In [1]: import numpy as np

In [2]: import numpy.linalg as la

In [3]: np.set_printoptions(precision=2, suppress=True, linewidth=120, sign=" ")

In [4]: def rnd(a):
   ...:     return np.round(a, 2) + 0
   ...: 

In [5]: A = np.loadtxt("dump.csv", delimiter=",")

In [6]: print(A)
[[ 0.  0.  0.  1.  0.  0.  0.  0.  0.]
 [ 0.  1.  0.  0.  0.  0.  0.  0.  0.]
 [ 0.  0.  0.  0.  0.  1.  0.  0.  0.]
 [ 0.  0.  0.  0.  0.  0.  0.  0.  1.]
 [ 0.  0.  0.  0.  0.  0.  1.  0.  0.]
 [ 0.  0.  0.  0.  0.  0.  0.  1.  0.]
 [ 0.  0.  0.  0.  1.  0.  0.  0.  0.]
 [ 0.  0.  1.  0.  0.  0.  0.  0.  0.]
 [ 1.  0.  0.  0.  0.  0.  0.  0.  0.]]

In [7]: x0 = np.array([3, 0, 0, 3, 1, 0, 0, 2, 0])

In [8]: print(np.einsum("ij,j->i", A, x0))
[ 3.  0.  0.  0.  0.  2.  1.  0.  3.]

In [9]: print(A @ np.eye(9)[7])
[ 0.  0.  0.  0.  0.  1.  0.  0.  0.]

In [10]: print(A @ (2 * x0))
[ 6.  0.  0.  0.  0.  4.  2.  0.  6.]

In [11]: print(A @ x0)
[ 3.  0.  0.  0.  0.  2.  1.  0.  3.]

In [12]: x0 = np.array([5, -7, 9, -6, 1, 8, 3, -1, 7])

In [13]: print([p for p in range(1, 25) if np.allclose(la.matrix_power(A, p), np.eye(9))])
[6, 12, 18, 24]

In [14]: print(A.T @ (A @ x0))
[ 5. -7.  9. -6.  1.  8.  3. -1.  7.]

In [15]: print(9 - la.matrix_rank(A - np.eye(9), tol=1e-8))
4

In [16]: print(rnd(np.sort(np.abs(np.degrees(np.angle(la.eigvals(A)))))))
[   0.    0.    0.    0.  120.  120.  120.  120.  180.]

In [17]: M2 = la.inv(A)

In [18]: print(np.allclose(M2, A.T))
True

In [19]: print(A @ M2)
[[ 1.  0.  0.  0.  0.  0.  0.  0.  0.]
 [ 0.  1.  0.  0.  0.  0.  0.  0.  0.]
 [ 0.  0.  1.  0.  0.  0.  0.  0.  0.]
 [ 0.  0.  0.  1.  0.  0.  0.  0.  0.]
 [ 0.  0.  0.  0.  1.  0.  0.  0.  0.]
 [ 0.  0.  0.  0.  0.  1.  0.  0.  0.]
 [ 0.  0.  0.  0.  0.  0.  1.  0.  0.]
 [ 0.  0.  0.  0.  0.  0.  0.  1.  0.]
 [ 0.  0.  0.  0.  0.  0.  0.  0.  1.]]

In [20]: print(rnd(la.slogdet(A)[0]))
-1.0

In [21]: print(rnd(la.cond(A)))
1.0
